$ python3 -q
>>> import numpy as np
>>> np.set_printoptions(precision=4, suppress=True, linewidth=140)
>>> def tidy(a):
...     return np.round(a, 4) + 0
... 
>>> F = np.load("m.npy")
>>> F
array([[0, 1, 0],
       [0, 0, 0],
       [0, 0, 0]])
>>> # 2 groups of indices that never mix
>>> (np.linalg.matrix_power((F != 0) + (F.T != 0) + np.eye(3), 3) > 0).astype(int)
array([[1, 1, 0],
       [1, 1, 0],
       [0, 0, 1]])
>>> (F != 0).astype(int)
array([[0, 1, 0],
       [0, 0, 0],
       [0, 0, 0]])
>>> np.unique(F.round(6), axis=0).shape
(2, 3)
>>> tidy(F @ np.linalg.pinv(F) @ F)
array([[0., 1., 0.],
       [0., 0., 0.],
       [0., 0., 0.]])
>>> data = np.load("x.npy")
>>> data
array([[ 9,  3,  6, -9],
       [ 3,  2,  3, -3],
       [ 6,  3,  5, -6],
       [-9, -3, -6,  9]])
>>> # symmetric, so the eigenvalues are real
>>> data.reshape(4, 5)
Traceback (most recent call last):
  File "<python-input-13>", line 1, in <module>
    data.reshape(4, 5)
    ~~~~~~~~~~~~^^^^^^
ValueError: cannot reshape array of size 16 into shape (4,5)
>>> data.ravel(order="F")
array([ 9,  3,  6, -9,  3,  2,  3, -3,  6,  3,  5, -6, -9, -3, -6,  9])
>>> data.reshape(2, -1)
array([[ 9,  3,  6, -9,  3,  2,  3, -3],
       [ 6,  3,  5, -6, -9, -3, -6,  9]])
>>> data.reshape(-1, 2)
array([[ 9,  3],
       [ 6, -9],
       [ 3,  2],
       [ 3, -3],
       [ 6,  3],
       [ 5, -6],
       [-9, -3],
       [-6,  9]])
>>> t3 = data.reshape(4, 2, -1)
>>> t3.sum(axis=1)
array([[ 15,  -6],
       [  6,  -1],
       [ 11,  -3],
       [-15,   6]])
>>> t3.transpose(1, 0, 2)
array([[[ 9,  3],
        [ 3,  2],
        [ 6,  3],
        [-9, -3]],

       [[ 6, -9],
        [ 3, -3],
        [ 5, -6],
        [-6,  9]]])
>>> np.swapaxes(t3, 1, 2)[1]
array([[ 3,  3],
       [ 2, -3]])
>>> np.einsum("ihd,jhd->hij", t3, t3).shape
(2, 4, 4)
>>> t3[:, 0]
array([[ 9,  3],
       [ 3,  2],
       [ 6,  3],
       [-9, -3]])
